$ ipython --no-banner

In [1]: import numpy as np

In [2]: np.set_printoptions(precision=3, suppress=True, linewidth=140, legacy="1.25")

In [3]: mat = np.loadtxt("out18.csv", delimiter=",")

In [4]: print(mat)
[[4. 3. 3. 3. 3. 0. 3. 0.]
 [3. 4. 3. 3. 3. 0. 3. 0.]
 [3. 3. 4. 3. 3. 0. 3. 0.]
 [3. 3. 3. 4. 3. 0. 3. 0.]
 [3. 3. 3. 3. 4. 0. 3. 0.]
 [0. 0. 0. 0. 0. 4. 0. 3.]
 [3. 3. 3. 3. 3. 0. 4. 0.]
 [0. 0. 0. 0. 0. 3. 0. 4.]]

In [5]: vec = np.ones(8)

In [6]: for _ in range(3):
   ...:     vec = mat @ vec
   ...:     vec /= np.linalg.norm(vec)
   ...:     print(round(vec @ mat @ vec, 3))
   ...: 
18.481
18.927
18.99

In [7]: print(round(float(np.linalg.eigvalsh(mat)[-1]), 3))
19.0

In [8]: print(vec)
[0.408 0.408 0.408 0.408 0.408 0.02  0.408 0.02 ]

In [9]: vec = np.array([-4, -6, 5, 7, -2, 4, -2, 7])

In [10]: target = mat @ vec

In [11]: beta, lr = np.zeros(8), 1 / np.linalg.norm(mat, 2) ** 2

In [12]: for i in range(10):
    ...:     beta -= lr * mat.T @ (mat @ beta - target)
    ...:     if i % 2 == 0: print(i, round(np.linalg.norm(mat @ beta - target), 3))
    ...: 
0 48.491
2 37.028
4 28.695
6 22.742
8 18.593

In [13]: print(round(np.linalg.cond(mat), 3))
19.0

In [14]: print(beta)
[-0.434 -0.488 -0.187 -0.133 -0.379  4.18  -0.379  4.262]

In [15]: other = mat / np.sqrt((mat ** 2).mean(axis=1, keepdims=True))

In [16]: print(other[7])
[0.    0.    0.    0.    0.    1.697 0.    2.263]

In [17]: print(np.linalg.matrix_rank(mat - mat.mean(axis=1, keepdims=True)))
7

In [18]: print(mat - mat.mean(axis=1, keepdims=True))
[[ 1.625  0.625  0.625  0.625  0.625 -2.375  0.625 -2.375]
 [ 0.625  1.625  0.625  0.625  0.625 -2.375  0.625 -2.375]
 [ 0.625  0.625  1.625  0.625  0.625 -2.375  0.625 -2.375]
 [ 0.625  0.625  0.625  1.625  0.625 -2.375  0.625 -2.375]
 [ 0.625  0.625  0.625  0.625  1.625 -2.375  0.625 -2.375]
 [-0.875 -0.875 -0.875 -0.875 -0.875  3.125 -0.875  2.125]
 [ 0.625  0.625  0.625  0.625  0.625 -2.375  1.625 -2.375]
 [-0.875 -0.875 -0.875 -0.875 -0.875  2.125 -0.875  3.125]]

In [19]: print(np.linalg.matrix_rank(other) == np.linalg.matrix_rank(mat))
True

In [20]: rng = np.random.default_rng(349)

In [21]: lab = rng.permutation(8)

In [22]: print(lab)
[4 3 5 2 1 6 0 7]

In [23]: other = mat[lab][:, lab]

In [24]: print(np.trace(other))
32.0

In [25]: print(np.sort(np.abs(np.linalg.eigvals(other))))
[ 1.  1.  1.  1.  1.  1.  7. 19.]

In [26]: print(np.diag(other))
[4. 4. 4. 4. 4. 4. 4. 4.]

In [27]: print(np.round(np.linalg.det(other), 3), round(np.linalg.det(mat[lab]), 3))
133.0 133.0

In [28]: vals, V = np.linalg.eigh(mat)

In [29]: vec = np.array([-2, -9, 3, 2, 3, 2, 8, 3])

In [30]: print(round(float(vec @ mat @ vec / (vec @ vec)), 3), np.round(vals[0], 3), np.round(vals[-1], 3))
1.815 1.0 19.0

In [31]: print(np.round(V * np.abs(vals) @ V.T, 3) + 0)
[[4. 3. 3. 3. 3. 0. 3. 0.]
 [3. 4. 3. 3. 3. 0. 3. 0.]
 [3. 3. 4. 3. 3. 0. 3. 0.]
 [3. 3. 3. 4. 3. 0. 3. 0.]
 [3. 3. 3. 3. 4. 0. 3. 0.]
 [0. 0. 0. 0. 0. 4. 0. 3.]
 [3. 3. 3. 3. 3. 0. 4. 0.]
 [0. 0. 0. 0. 0. 3. 0. 4.]]

In [32]: print(np.round(V * np.maximum(vals, 0) @ V.T, 3) + 0)
[[4. 3. 3. 3. 3. 0. 3. 0.]
 [3. 4. 3. 3. 3. 0. 3. 0.]
 [3. 3. 4. 3. 3. 0. 3. 0.]
 [3. 3. 3. 4. 3. 0. 3. 0.]
 [3. 3. 3. 3. 4. 0. 3. 0.]
 [0. 0. 0. 0. 0. 4. 0. 3.]
 [3. 3. 3. 3. 3. 0. 4. 0.]
 [0. 0. 0. 0. 0. 3. 0. 4.]]

In [33]: print(np.linalg.eigvalsh(mat[1:, 1:]))
[ 1.  1.  1.  1.  1.  7. 16.]

In [34]: K = np.load("case10.npy")

In [35]: print(K)
[[ 1  1  1]
 [-1  1  2]
 [-1  0  3]
 [ 1  1  2]
 [ 0  3  3]
 [ 0  1  3]
 [-1  1  2]
 [ 0  2  2]
 [ 2  0  4]
 [ 3 -1  3]
 [ 2  1  3]
 [ 1 -1  3]
 [ 3 -1  3]
 [ 2 -3  3]
 [ 3 -1  4]
 [ 4  1  4]]

In [36]: # rows 1 and 6 are equal

In [37]: cent = K[[6, 3]].astype(float)

In [38]: for _ in range(7):
    ...:     lab = np.linalg.norm(K[:, None] - cent, axis=-1).argmin(axis=1)
    ...:     cent = np.array([K[lab == j].mean(axis=0) for j in range(2)])
    ...: 

In [39]: print(lab)
[0 0 0 0 0 0 0 0 1 1 1 1 1 1 1 1]

In [40]: print(cent[1] - cent[0])
[ 2.625 -1.875  1.125]

In [41]: print(np.bincount(lab))
[8 8]

In [42]: print(cent)
[[-0.125  1.25   2.25 ]
 [ 2.5   -0.625  3.375]]

In [43]: print(np.abs(cent[1] - cent[0]).argmax())
0

In [44]: cen = (K - K.mean(axis=0)) / K.std(axis=0)

In [45]: print(cen.std(axis=0))
[1. 1. 1.]

In [46]: beta = np.linalg.lstsq(np.delete(cen, 2, axis=1), cen[:, 2])[0]

In [47]: print(beta)
[ 0.537 -0.089]

In [48]: print(round(float(1 - np.var(cen[:, 2] - np.delete(cen, 2, axis=1) @ beta)), 3))
0.339

In [49]: u = np.array([-1, -1, -2])

In [50]: g = np.array([-6, 3, 5, -9])

In [51]: A = np.outer(u, g)

In [52]: print(A)
[[  6  -3  -5   9]
 [  6  -3  -5   9]
 [ 12  -6 -10  18]]

In [53]: rank = np.linalg.matrix_rank(A)

In [54]: print(rank)
1

In [55]: ns = np.linalg.svd(A)[2][rank:].T

In [56]: print([int(np.linalg.matrix_rank(A[:, :j + 1])) for j in range(4)])
[1, 1, 1, 1]

In [57]: print(np.allclose(A @ ns, 0))
True

In [58]: print(np.round(A @ ns, 3) + 0)
[[0. 0. 0.]
 [0. 0. 0.]
 [0. 0. 0.]]

In [59]: print(ns @ ns.T)
[[ 0.762  0.119  0.199 -0.358]
 [ 0.119  0.94  -0.099  0.179]
 [ 0.199 -0.099  0.834  0.298]
 [-0.358  0.179  0.298  0.464]]

In [60]: U, s, VT = np.linalg.svd(A)

In [61]: print(np.argmax(s[:-1] / (s[1:] + 1e-6)) + 1)
1

In [62]: other = U[:, :1] @ np.diag(s[:1]) @ VT[:1]

In [63]: print(other)
[[  6.  -3.  -5.   9.]
 [  6.  -3.  -5.   9.]
 [ 12.  -6. -10.  18.]]

In [64]: print(round(float(np.linalg.norm(A - other) / np.linalg.norm(A)), 3))
0.0

In [65]: print(np.linalg.matrix_rank(other))
1

In [66]: U, s, VT = np.linalg.svd(A)

In [67]: V = VT[:(s > 1e-8).sum()]

In [68]: vec = A[1] + -2 * A[2] + rng.integers(2) * np.eye(4)[2]

In [69]: print(vec)
[-18.   9.  16. -27.]

In [70]: print(round(float(np.linalg.norm(vec - V.T @ V @ vec)), 3))
0.913

In [71]: print(np.diag(V.T @ V))
[0.238 0.06  0.166 0.536]

In [72]: print(np.allclose(V.T @ V @ vec, vec))
False

In [73]: t = np.radians(142)

In [74]: Rm = np.eye(4)

In [75]: Rm[2, 2] = Rm[1, 1] = np.cos(t)

In [76]: Rm[2, 1], Rm[1, 2] = -np.sin(t), np.sin(t)

In [77]: print(Rm)
[[ 1.     0.     0.     0.   ]
 [ 0.    -0.788  0.616  0.   ]
 [ 0.    -0.616 -0.788  0.   ]
 [ 0.     0.     0.     1.   ]]

In [78]: other = A @ Rm.T

In [79]: print(other)
[[ 6.    -0.714  5.787  9.   ]
 [ 6.    -0.714  5.787  9.   ]
 [12.    -1.429 11.574 18.   ]]

In [80]: print(np.allclose(np.linalg.norm(A, axis=1), np.linalg.norm(other, axis=1)))
True

In [81]: print(np.abs(other - A).max(axis=0))
[ 0.     4.571 21.574  0.   ]

In [82]: M = np.load("x.npy")

In [83]: print(M)
[[-0.105 -4.101 -0.817  1.463  2.315]
 [ 1.292  2.079  2.223  3.444  1.487]
 [-0.23   3.368 -0.973  1.592 -3.182]
 [-3.128 -1.115 -0.117 -0.112  3.734]
 [-2.627  0.649  3.568  2.081 -0.785]
 [-1.129  2.392 -3.327  1.401  2.231]
 [ 3.956 -0.834 -1.385  1.321 -2.233]
 [ 4.258  1.483 -0.79  -1.362 -1.479]
 [ 0.752 -4.102  1.699  1.902  1.052]
 [-0.315  3.356  1.374 -3.2   -1.229]
 [-2.543 -3.644 -1.575  0.052 -1.664]
 [ 0.818 -1.391  2.503 -2.154  3.389]
 [-0.899  1.442 -0.307 -4.024 -2.414]
 [-0.777  1.173 -2.954 -2.422 -2.903]
 [-1.582  4.346 -1.773 -0.683  0.   ]
 [ 0.884  0.092  0.163  4.918 -0.017]
 [ 0.546  2.576 -3.028  1.692 -2.456]
 [ 0.3    2.453  2.254  3.688  0.464]
 [-2.446 -1.998 -2.268 -0.97   2.99 ]
 [-1.234 -3.15   3.526  0.968 -0.425]
 [-3.311  2.011 -2.657 -1.609 -0.581]
 [-0.312  1.06  -2.197  4.241  0.983]
 [-2.864 -1.801  1.523  1.192 -3.133]
 [ 4.192  2.073 -1.501  0.525  0.777]
 [ 3.105  2.411  1.088  1.129  2.663]
 [-1.688  2.386  3.347 -2.165 -0.755]
 [ 0.451 -1.613 -1.079  3.197 -3.288]
 [-2.398  3.415  1.51  -2.232 -0.572]]

In [84]: vec = np.array([2, -3, 1, 0, -1])

In [85]: target = M @ vec

In [86]: print(np.round(np.linalg.solve(M.T @ M, M.T @ target), 3) + 0)
[ 2. -3.  1.  0. -1.]

In [87]: target = target + 0.1 * rng.normal(size=28)

In [88]: print(target)
[  8.849  -2.716  -8.344  -6.874  -2.791 -14.964  11.434   4.719  14.491  -8.28    5.834   4.754  -4.046  -5.114 -17.964   1.724  -7.217
  -5.02   -4.245  10.844 -14.586  -6.934   4.127  -0.221  -2.63   -6.312   7.867 -13.097]

In [89]: beta, *_ = np.linalg.lstsq(M, target)

In [90]: print(beta.round())
[ 2. -3.  1.  0. -1.]

In [91]: print([round(float(np.linalg.norm(np.linalg.solve(M.T @ M + lam * np.eye(5), M.T @ target))), 2) for lam in (0, 1, 10, 100)])
[3.87, 3.84, 3.58, 2.2]

In [92]: data = np.load("layer4.npy")

In [93]: print(data)
[[1 0 0 0 0 0]
 [0 1 0 0 0 0]
 [2 1 1 0 0 0]
 [0 1 1 1 0 0]
 [2 0 2 1 1 0]
 [1 2 0 0 0 1]]

In [94]: data[:, 6]
IndexError: index 6 is out of bounds for axis 1 with size 6


In [95]: print(np.count_nonzero(data))
15

In [96]: data[6]
IndexError: index 6 is out of bounds for axis 0 with size 6


In [97]: print(data.sum(axis=0))
[6 5 4 2 1 1]

In [98]: print(data.shape)
(6, 6)

In [99]: print(np.linalg.svd(data, compute_uv=False))
[4.216 2.461 1.582 0.695 0.354 0.247]

In [100]: print(np.linalg.matrix_rank(data))
6

In [101]: print([int(np.linalg.matrix_rank(np.linalg.matrix_power(data, p))) for p in range(1, 7)])
[6, 6, 6, 6, 6, 6]

In [102]: print(data @ data)
[[1 0 0 0 0 0]
 [0 1 0 0 0 0]
 [4 2 1 0 0 0]
 [2 3 2 1 0 0]
 [8 3 5 2 1 0]
 [2 4 0 0 0 1]]

In [103]: vec = np.array([3, 0, 3, 0, 1, 0])

In [104]: target = data @ vec

In [105]: beta, lr = np.zeros(6), 1 / np.linalg.norm(data, 2) ** 2

In [106]: for i in range(150):
     ...:     beta -= lr * data.T @ (data @ beta - target)
     ...:     if i % 50 == 0: print(i, round(np.linalg.norm(data @ beta - target), 3))
     ...: 
0 2.897
50 0.246
100 0.188

In [107]: print(round(np.linalg.cond(data), 3))
17.04

In [108]: W0 = np.loadtxt("sample18.csv", delimiter=",")

In [109]: print(W0)
[[ 4.  2.  3.  4. -2.  3.]
 [ 1.  2.  7.  6.  1.  8.]
 [ 0. -3.  6.  3.  6.  8.]
 [ 3. -5. 11.  4. 11.  3.]
 [ 1. -7.  9.  0.  9.  1.]
 [ 4. -4. 10.  1.  7. -3.]
 [-1. -8.  8. -2.  8.  0.]
 [ 2. -9.  7. -1.  4.  3.]
 [-3. -4. 11.  4.  2.  1.]
 [-3. -1. 13.  6.  5.  1.]
 [ 1.  1.  8.  2.  3.  2.]
 [ 1.  0. 12.  6. -2.  1.]
 [ 0.  4.  9.  1.  0.  0.]
 [-4.  9.  9. -2.  3.  2.]
 [-4.  8.  6. -4. -1.  2.]]

In [110]: cen = W0 - W0.mean(axis=0)

In [111]: U, s, VT = np.linalg.svd(cen, full_matrices=False)

In [112]: print((np.sign(U[:, 0]) == np.sign(U[0, 0])).astype(int))
[1 1 0 0 0 0 0 0 0 0 1 1 1 1 1]

In [113]: print(np.searchsorted(np.cumsum(s ** 2) / (s ** 2).sum(), 0.9) + 1)
4

In [114]: print(np.abs(VT[-1]))
[0.387 0.015 0.643 0.455 0.208 0.432]

In [115]: print(s ** 2 / (s ** 2).sum())
[0.522 0.177 0.134 0.097 0.061 0.009]

In [116]: print(np.abs(VT[0]).argmax())
1

In [117]: print(np.linalg.matrix_rank(cen))
6

In [118]: print(VT[0] * np.sign(VT[0, np.abs(VT[0]).argmax()]))
[-0.182  0.823 -0.116 -0.041 -0.519  0.071]

In [119]: print(round(float((s ** 2).sum() ** 2 / (s ** 4).sum()), 3))
2.986

In [120]: print(np.abs(U[:, 0]).argmax())
14
